>>> import numpy as np
>>> import numpy.linalg as la
>>> np.set_printoptions(precision=1, suppress=True, linewidth=120, floatmode="fixed")
>>> rd = lambda a: np.round(a, 1) + 0
>>> X = 5 * np.eye(4) + np.eye(4, k=1)
>>> X
array([[5.0, 1.0, 0.0, 0.0],
       [0.0, 5.0, 1.0, 0.0],
       [0.0, 0.0, 5.0, 1.0],
       [0.0, 0.0, 0.0, 5.0]])
>>> # triangular, det is the product of the diagonal
>>> X @ X
array([[25.0, 10.0,  1.0,  0.0],
       [ 0.0, 25.0, 10.0,  1.0],
       [ 0.0,  0.0, 25.0, 10.0],
       [ 0.0,  0.0,  0.0, 25.0]])
>>> rd(la.matrix_power(X - np.diag(np.diag(X)), 4))
array([[0.0, 0.0, 0.0, 0.0],
       [0.0, 0.0, 0.0, 0.0],
       [0.0, 0.0, 0.0, 0.0],
       [0.0, 0.0, 0.0, 0.0]])
>>> [int(la.matrix_rank(la.matrix_power(X, p))) for p in range(1, 5)]
[4, 4, 4, 4]
>>> W1 = np.array([[3, 0, -2, 0, 2, 3],
...     [-3, -1, 1, -1, -1, -2],
...     [-2, 0, -1, -3, 1, 0],
...     [-1, 0, -1, 0, 3, 2]])
>>> beta = np.array([1, 1, 2, 0, 2, 2])
>>> hid = np.maximum(X @ W1 + beta, 0)
>>> rd((hid > 0).mean(axis=0))
array([0.2, 0.5, 0.2, 0.0, 0.8, 0.8])
>>> hid
array([[13.0,  0.0,  0.0,  0.0, 11.0, 15.0],
       [ 0.0,  0.0,  6.0,  0.0,  0.0,  0.0],
       [ 0.0,  1.0,  0.0,  0.0, 10.0,  4.0],
       [ 0.0,  1.0,  0.0,  0.0, 17.0, 12.0]])
>>> cent = np.array([[3, 0], [1, 1], [3, 2], [1, 0], [2, 0], [2, 1]])
>>> (hid @ cent).round(6).argmax(axis=1)
array([0, 0, 0, 0])
>>> M = np.load("block19.npy")
>>> rd(M)
array([[ 0.2, -0.1,  0.2,  0.3],
       [-0.1,  0.7, -0.4,  0.2],
       [ 0.2, -0.4,  0.3,  0.2],
       [ 0.3,  0.2,  0.2,  0.8]])
>>> # equal to its transpose
>>> rng = np.random.default_rng(77)
>>> lab = rng.permutation(4)
>>> lab
array([0, 3, 2, 1])
>>> B = M[lab][:, lab]
>>> rd(np.trace(B))
np.float64(2.0)
>>> rd(B)
array([[ 0.2,  0.3,  0.2, -0.1],
       [ 0.3,  0.8,  0.2,  0.2],
       [ 0.2,  0.2,  0.3, -0.4],
       [-0.1,  0.2, -0.4,  0.7]])
>>> ev, evecs = la.eigh(M)
>>> rd(evecs @ np.diag(ev) @ evecs.T)
array([[ 0.2, -0.1,  0.2,  0.3],
       [-0.1,  0.7, -0.4,  0.2],
       [ 0.2, -0.4,  0.3,  0.2],
       [ 0.3,  0.2,  0.2,  0.8]])
>>> rd(ev)
array([0.0, 0.0, 1.0, 1.0])
>>> rd(evecs.T @ evecs)
array([[1.0, 0.0, 0.0, 0.0],
       [0.0, 1.0, 0.0, 0.0],
       [0.0, 0.0, 1.0, 0.0],
       [0.0, 0.0, 0.0, 1.0]])
>>> (ev > 1e-8).sum(), (ev < -1e-8).sum()
(np.int64(2), np.int64(0))
>>> J = np.array([[1, 0, 0], [0, 0, 1], [0, 1, 0]])
>>> J
array([[1, 0, 0],
       [0, 0, 1],
       [0, 1, 0]])
>>> # orthonormal columns
>>> ev, evecs = la.eig(J)
>>> np.prod(ev)
np.float64(-1.0)
>>> rd(np.sort(la.eigvals(J.T)))
array([-1.0,  1.0,  1.0])
>>> J @ evecs[:, 0] - ev[0] * evecs[:, 0]
array([0.0, 0.0, 0.0])
>>> rd(np.sort(la.eigvals(la.inv(J))))
array([-1.0,  1.0,  1.0])
>>> rd(np.sort(la.eigvals(J).real))
array([-1.0,  1.0,  1.0])
>>> B = np.array([[3, 1, 2, 2, 0],
...     [2, 0, 3, 2, 3],
...     [0, 3, 0, 3, 3],
...     [2, 1, 0, 2, 0],
...     [0, 0, 1, 1, 0]])
>>> W0 = np.tril(B)
>>> W0
array([[3, 0, 0, 0, 0],
       [2, 0, 0, 0, 0],
       [0, 3, 0, 0, 0],
       [2, 1, 0, 2, 0],
       [0, 0, 1, 1, 0]])
>>> Uu, sig, Vt = la.svd(M)
>>> np.argmax(sig[:-1] / (sig[1:] + 1e-6)) + 1
np.int64(2)
>>> B = Uu[:, :2] @ np.diag(sig[:2]) @ Vt[:2]
>>> rd(la.norm(M - B) / la.norm(M))
np.float64(0.0)
>>> rd(la.norm(M - B, 2)), rd(sig[2])
(np.float64(0.0), np.float64(0.0))
>>> u, r1 = W0[4], W0[0]
>>> u @ r1
np.int64(0)
>>> pr = (u @ r1) / (u @ u) * u
>>> pr
array([0.0, 0.0, 0.0, 0.0, 0.0])
>>> r1 - pr
array([3.0, 0.0, 0.0, 0.0, 0.0])
>>> rd(la.norm(u + r1) ** 2 + la.norm(u - r1) ** 2)
np.float64(22.0)
>>> Uu, sig, Vt = la.svd(W0)
>>> evecs = Vt[:(sig > 1e-8).sum()]
>>> x0 = W0[1] + -1 * W0[4] + rng.integers(2) * np.eye(5)[1]
>>> x0
array([ 2.0,  1.0, -1.0, -1.0,  0.0])
>>> rd(evecs.T @ evecs)
array([[1.0, 0.0, 0.0, 0.0, 0.0],
       [0.0, 1.0, 0.0, 0.0, 0.0],
       [0.0, 0.0, 1.0, 0.0, 0.0],
       [0.0, 0.0, 0.0, 1.0, 0.0],
       [0.0, 0.0, 0.0, 0.0, 0.0]])
>>> rd(la.norm(x0 - evecs.T @ evecs @ x0))
np.float64(0.0)
>>> lab = rng.permutation(4)
>>> B = X[:, lab] * rng.choice([-1, 1], 4)
>>> B
array([[-5.0,  0.0, -1.0, -0.0],
       [-0.0,  1.0, -5.0, -0.0],
       [-0.0,  5.0, -0.0, -1.0],
       [-0.0,  0.0, -0.0, -5.0]])
>>> Uu, _, Vt = la.svd(X.T @ B)
>>> lab
array([0, 2, 1, 3])
>>> rd(la.lstsq(X, B)[0])
array([[-1.0,  0.0,  0.0,  0.0],
       [ 0.0,  0.0, -1.0,  0.0],
       [ 0.0,  1.0,  0.0,  0.0],
       [ 0.0,  0.0,  0.0, -1.0]])
>>> rd(Uu @ Vt)
array([[-1.0,  0.0,  0.0,  0.0],
       [ 0.0,  0.0, -1.0,  0.0],
       [ 0.0,  1.0,  0.0,  0.0],
       [ 0.0,  0.0,  0.0, -1.0]])
